$ python -q
>>> import numpy as np
>>> np.set_printoptions(precision=2, suppress=True, linewidth=200, legacy="1.25")
>>> rnd = lambda a: np.round(a, 2) + 0
>>> X = np.load("test11.npy")
>>> rnd(X)
array([[ 2.95, -1.85, -2.61, -5.47],
       [ 4.12,  0.64,  0.03, -1.55],
       [ 0.21, -2.62,  1.34, -0.74],
       [ 2.84,  0.36,  2.05,  0.91],
       [-0.22, -4.28, -1.1 , -4.2 ],
       [ 3.24, -1.07, -1.62, -4.04],
       [ 2.59,  0.33,  2.47,  1.42],
       [ 2.41,  0.41,  3.  ,  2.1 ],
       [ 4.99,  2.04,  1.09,  0.13],
       [ 0.27, -2.44,  1.59, -0.37],
       [-0.62, -1.81,  4.61,  3.55],
       [-0.34, -3.87, -0.05, -2.78]])
>>> # rows and columns are dependent
>>> Xs = X - X.mean(axis=0)
>>> vecs = np.linalg.svd(Xs)[2][:3]
>>> B = Xs - Xs @ vecs.T @ vecs
>>> rnd(np.diag(vecs.T @ vecs))
array([0.6 , 0.63, 0.78, 0.99])
>>> np.linalg.norm(B, axis=1).round(6).argmax()
0
>>> rnd(np.cov(Xs @ vecs.T, rowvar=False))
array([[12.72,  0.  ,  0.  ],
       [ 0.  ,  6.74,  0.  ],
       [ 0.  ,  0.  ,  0.  ]])
>>> np.unique(X.round(6), axis=0).shape
(12, 4)
>>> rnd(np.trace(np.linalg.pinv(X) @ X))
3.0
>>> rnd(X @ np.linalg.pinv(X) @ X)
array([[ 2.95, -1.85, -2.61, -5.47],
       [ 4.12,  0.64,  0.03, -1.55],
       [ 0.21, -2.62,  1.34, -0.74],
       [ 2.84,  0.36,  2.05,  0.91],
       [-0.22, -4.28, -1.1 , -4.2 ],
       [ 3.24, -1.07, -1.62, -4.04],
       [ 2.59,  0.33,  2.47,  1.42],
       [ 2.41,  0.41,  3.  ,  2.1 ],
       [ 4.99,  2.04,  1.09,  0.13],
       [ 0.27, -2.44,  1.59, -0.37],
       [-0.62, -1.81,  4.61,  3.55],
       [-0.34, -3.87, -0.05, -2.78]])
>>> Xs = X - X.mean(axis=0)
>>> Uu, s, Vt = np.linalg.svd(Xs, full_matrices=False)
>>> rnd(Xs.mean(axis=0))
array([0., 0., 0., 0.])
>>> np.searchsorted(np.cumsum(s ** 2) / (s ** 2).sum(), 0.9) + 1
2
>>> np.abs(Uu[:, 0]).argmax()
0
>>> rnd((s ** 2).sum() ** 2 / (s ** 4).sum())
1.83
>>> np.abs(Vt[0]).argmax()
3
>>> D = np.linalg.norm(X[:, None] - X[None], axis=-1)
>>> np.unravel_index(D.round(6).argmax(), D.shape)
(0, 10)
>>> rnd(np.linalg.norm(X - X.mean(axis=0), axis=1))
array([5.88, 3.09, 2.25, 2.82, 5.36, 4.23, 3.28, 4.05, 4.61, 2.22, 6.35, 4.06])
>>> D.shape
(12, 12)
>>> (D + 1e9 * np.eye(12)).round(6).argmin(axis=1)
array([ 5,  8,  9,  6, 11,  0,  3,  6,  1,  2,  7,  4])
>>> rnd(np.linalg.norm(X, axis=1))
array([6.99, 4.45, 3.04, 3.64, 6.1 , 5.53, 3.87, 4.41, 5.51, 2.95, 6.13, 4.78])
>>> rnd(D[:5, :5])
array([[0.  , 5.46, 6.79, 8.2 , 4.46],
       [5.46, 0.  , 5.32, 3.45, 7.17],
       [6.79, 5.32, 0.  , 4.36, 4.57],
       [8.2 , 3.45, 4.36, 0.  , 8.18],
       [4.46, 7.17, 4.57, 8.18, 0.  ]])
>>> D.mean(axis=1).argmax()
10
>>> np.linalg.matrix_rank(D ** 2)
4
>>> Uu, s, Vt = np.linalg.svd(X)
>>> np.argmax(s[:-1] / (s[1:] + 1e-6)) + 1
3
>>> rnd(s)
array([12.12,  9.4 ,  7.57,  0.  ])
>>> B = Uu[:, :3] @ np.diag(s[:3]) @ Vt[:3]
>>> rnd(np.linalg.norm(X - B, 2)), rnd(s[3])
(0.0, 0.0)
>>> rnd(B)
array([[ 2.95, -1.85, -2.61, -5.47],
       [ 4.12,  0.64,  0.03, -1.55],
       [ 0.21, -2.62,  1.34, -0.74],
       [ 2.84,  0.36,  2.05,  0.91],
       [-0.22, -4.28, -1.1 , -4.2 ],
       [ 3.24, -1.07, -1.62, -4.04],
       [ 2.59,  0.33,  2.47,  1.42],
       [ 2.41,  0.41,  3.  ,  2.1 ],
       [ 4.99,  2.04,  1.09,  0.13],
       [ 0.27, -2.44,  1.59, -0.37],
       [-0.62, -1.81,  4.61,  3.55],
       [-0.34, -3.87, -0.05, -2.78]])
>>> rnd(np.abs(X - B).max())
0.0
>>> arr = np.load("out1.npy")
>>> arr
array([[-1.  ,  2.98,  1.3 ],
       [ 1.1 , -3.52,  0.4 ],
       [ 0.1 , -0.31,  1.9 ],
       [ 0.6 , -1.92,  0.  ],
       [-0.6 ,  2.05, -0.2 ],
       [ 0.3 , -0.98, -0.9 ],
       [-0.1 ,  0.11, -1.4 ],
       [ 1.4 , -4.05, -0.2 ],
       [ 1.7 , -5.35, -0.3 ],
       [ 0.2 , -1.16,  0.2 ],
       [-0.6 ,  1.48, -1.  ],
       [-0.2 ,  0.24,  0.3 ],
       [-0.8 ,  2.08,  0.8 ],
       [-2.1 ,  6.6 , -0.9 ]])
>>> # column 1 is much longer than the rest
>>> C2 = np.cov(arr, rowvar=False)
>>> rnd(np.corrcoef(arr.T))
array([[ 1.  , -1.  ,  0.03],
       [-1.  ,  1.  , -0.04],
       [ 0.03, -0.04,  1.  ]])
>>> rnd(arr.std(axis=0))
array([0.98, 3.01, 0.89])
>>> np.argwhere(np.triu(np.abs(np.corrcoef(arr.T)) > 0.8, 1))
array([[0, 1]])
>>> rnd(C2)
array([[ 1.03, -3.16,  0.03],
       [-3.16,  9.73, -0.1 ],
       [ 0.03, -0.1 ,  0.84]])
>>> np.argsort(-arr.std(axis=0).round(6), kind="stable")
array([1, 0, 2])
>>> rnd(np.corrcoef(arr[:, 2], arr[:, 0])[0, 1])
0.03
>>> B = np.array([[-2, 2, -2], [2, 0, 0], [0, 2, -1]])
>>> rnd(np.einsum("ij->j", arr))
array([ 0.  , -1.75,  0.  ])
>>> np.linalg.matrix_rank(np.vstack([arr, B.T]))
3
>>> rnd(np.einsum("ij,ij->i", arr, arr))
array([11.57, 13.76,  3.72,  4.05,  4.6 ,  1.86,  1.98, 18.4 , 31.6 ,  1.43,  3.55,  0.19,  5.61, 48.78])
>>> np.linalg.matrix_rank(arr @ B)
3
>>> Xs = (arr - arr.mean(axis=0)) / arr.std(axis=0)
>>> rnd(Xs.std(axis=0))
array([1., 1., 1.])
>>> coef = np.linalg.lstsq(np.delete(Xs, 2, axis=1), Xs[:, 2])[0]
>>> rnd(1 - np.var(Xs[:, 2] - np.delete(Xs, 2, axis=1) @ coef))
0.01
>>> D = np.linalg.norm(arr[:, None] - arr[None], axis=-1)
>>> np.linalg.matrix_rank(D ** 2)
5
>>> rnd(D[9])
array([4.45, 2.53, 1.9 , 0.88, 3.33, 1.12, 2.06, 3.15, 4.48, 0.  , 3.01, 1.46, 3.44, 8.17])
>>> np.unravel_index(D.round(6).argmax(), D.shape)
(8, 13)
>>> rnd(np.linalg.norm(arr - arr.mean(axis=0), axis=1))
array([3.51, 3.59, 1.91, 1.89, 2.27, 1.28, 1.42, 4.17, 5.5 , 1.07, 1.98, 0.51, 2.48, 7.1 ])
>>> D.shape
(14, 14)
>>> (D + 1e9 * np.eye(14)).round(6).argmin(axis=1)
array([12,  7, 11,  9, 10,  9,  5,  1,  7,  3,  4,  9,  4,  0])
>>> D.mean(axis=1).argmax()
13
>>> B = np.c_[arr[:, :2] @ np.array([[7, -3], [-7, 4]]), np.array([-2, -2, -1, 1, -1, -2, 3, 1, 3, 0, 1, -3, 1, 3])]
>>> rnd(B)
array([[-27.86,  14.92,  -2.  ],
       [ 32.34, -17.38,  -2.  ],
       [  2.87,  -1.54,  -1.  ],
       [ 17.64,  -9.48,   1.  ],
       [-18.55,  10.  ,  -1.  ],
       [  8.96,  -4.82,  -2.  ],
       [ -1.47,   0.74,   3.  ],
       [ 38.15, -20.4 ,   1.  ],
       [ 49.35, -26.5 ,   3.  ],
       [  9.52,  -5.24,   0.  ],
       [-14.56,   7.72,   1.  ],
       [ -3.08,   1.56,  -3.  ],
       [-20.16,  10.72,   1.  ],
       [-60.9 ,  32.7 ,   3.  ]])
>>> rnd(np.linalg.norm(np.linalg.qr(arr)[0].T @ B, axis=0) ** 2 / ((B ** 2).sum(axis=0) + 1e-12))
array([1.  , 1.  , 0.26])
>>> rnd(np.linalg.lstsq(arr, B[:, 0])[0])
array([ 7., -7.,  0.])
>>> np.linalg.matrix_rank(B)
3
>>> rnd(np.linalg.norm(B - arr @ np.linalg.lstsq(arr, B)[0], axis=0))
array([0.  , 0.  , 6.32])
>>> t = np.deg2rad(45)
>>> J = np.eye(5)
>>> J[np.ix_([2, 1], [2, 1])] = [[np.cos(t), -np.sin(t)], [np.sin(t), np.cos(t)]]
>>> rnd(J)
array([[ 1.  ,  0.  ,  0.  ,  0.  ,  0.  ],
       [ 0.  ,  0.71,  0.71,  0.  ,  0.  ],
       [ 0.  , -0.71,  0.71,  0.  ,  0.  ],
       [ 0.  ,  0.  ,  0.  ,  1.  ,  0.  ],
       [ 0.  ,  0.  ,  0.  ,  0.  ,  1.  ]])
>>> rnd(np.linalg.norm(J, axis=0))
array([1., 1., 1., 1., 1.])
>>> rnd(J.T @ J)
array([[1., 0., 0., 0., 0.],
       [0., 1., 0., 0., 0.],
       [0., 0., 1., 0., 0.],
       [0., 0., 0., 1., 0.],
       [0., 0., 0., 0., 1.]])
>>> x = np.array([-3, 1, -3, -4, -1])
>>> target = J @ x
>>> rnd(target)
array([-3.  , -1.41, -2.83, -4.  , -1.  ])
>>> rnd(np.linalg.solve(J, target))
array([-3.,  1., -3., -4., -1.])
>>> rnd(np.linalg.solve(J.T, J[1]))
array([0., 1., 0., 0., 0.])
>>> def softmax(z):
...     e = np.exp(z - z.max(axis=-1, keepdims=True))
...     return e / e.sum(axis=-1, keepdims=True)
... 
>>> rnd(softmax(J[2] + -2))
array([0.18, 0.09, 0.37, 0.18, 0.18])
>>> scores = J @ J.T / np.sqrt(5)
>>> rnd(softmax(scores)[2] @ J)
array([ 0.18, -0.07,  0.33,  0.18,  0.18])
>>> rnd(softmax(scores))
array([[0.28, 0.18, 0.18, 0.18, 0.18],
       [0.18, 0.28, 0.18, 0.18, 0.18],
       [0.18, 0.18, 0.28, 0.18, 0.18],
       [0.18, 0.18, 0.18, 0.28, 0.18],
       [0.18, 0.18, 0.18, 0.18, 0.28]])
>>> rnd(softmax(scores + np.triu(np.full(scores.shape, -np.inf), 1)))
array([[1.  , 0.  , 0.  , 0.  , 0.  ],
       [0.39, 0.61, 0.  , 0.  , 0.  ],
       [0.28, 0.28, 0.44, 0.  , 0.  ],
       [0.22, 0.22, 0.22, 0.34, 0.  ],
       [0.18, 0.18, 0.18, 0.18, 0.28]])
>>> softmax(scores).round(6).argmax(axis=1)
array([0, 1, 2, 3, 4])
>>> C2 = np.cov(X, rowvar=False)
>>> rnd(np.polyfit(X[:, 0], X[:, 3], 1))
array([-0.09, -0.75])
>>> rnd(np.corrcoef(X.T))
array([[ 1.  ,  0.86, -0.23, -0.06],
       [ 0.86,  1.  ,  0.3 ,  0.46],
       [-0.23,  0.3 ,  1.  ,  0.99],
       [-0.06,  0.46,  0.99,  1.  ]])
>>> np.argwhere(np.triu(np.abs(np.corrcoef(X.T)) > 0.8, 1))
array([[0, 1],
       [2, 3]])
>>> rnd(np.median(X, axis=0))
array([ 2.5 , -1.44,  1.21, -0.56])
>>> rnd(X.std(axis=0))
array([1.83, 1.88, 1.98, 2.65])
>>> np.argsort(-X.std(axis=0).round(6), kind="stable")
array([3, 2, 1, 0])
>>> rnd(C2)
array([[ 3.67,  3.22, -0.9 , -0.33],
       [ 3.22,  3.84,  1.23,  2.5 ],
       [-0.9 ,  1.23,  4.27,  5.64],
       [-0.33,  2.5 ,  5.64,  7.68]])
>>> rnd(np.linalg.eigvalsh(C2)[::-1])
array([12.72,  6.74,  0.  ,  0.  ])
>>> Q, Rm = np.linalg.qr(J)
>>> rnd(Q.T @ Q)
array([[1., 0., 0., 0., 0.],
       [0., 1., 0., 0., 0.],
       [0., 0., 1., 0., 0.],
       [0., 0., 0., 1., 0.],
       [0., 0., 0., 0., 1.]])
>>> Q.shape, Rm.shape
((5, 5), (5, 5))
>>> rnd(Rm)
array([[ 1.,  0.,  0.,  0.,  0.],
       [ 0., -1.,  0.,  0.,  0.],
       [ 0.,  0.,  1.,  0.,  0.],
       [ 0.,  0.,  0.,  1.,  0.],
       [ 0.,  0.,  0.,  0.,  1.]])
>>> W0 = np.loadtxt("sample16.csv", delimiter=",")
>>> W0
array([[0., 3., 1.],
       [1., 1., 3.],
       [5., 3., 3.],
       [5., 3., 3.]])
>>> # row 3 repeats row 2
>>> C2 = W0.T @ W0
>>> rnd(np.linalg.svd(W0, compute_uv=False) ** 2)
array([96.77,  6.63,  3.61])
>>> rnd(np.linalg.eigvalsh(C2)[::-1])
array([96.77,  6.63,  3.61])
>>> C2
array([[51., 31., 33.],
       [31., 28., 24.],
       [33., 24., 28.]])
>>> (W0 @ W0.T).shape
(4, 4)
>>> np.linalg.matrix_rank(C2)
3
>>> np.trace(C2), (W0 ** 2).sum()
(107.0, 107.0)
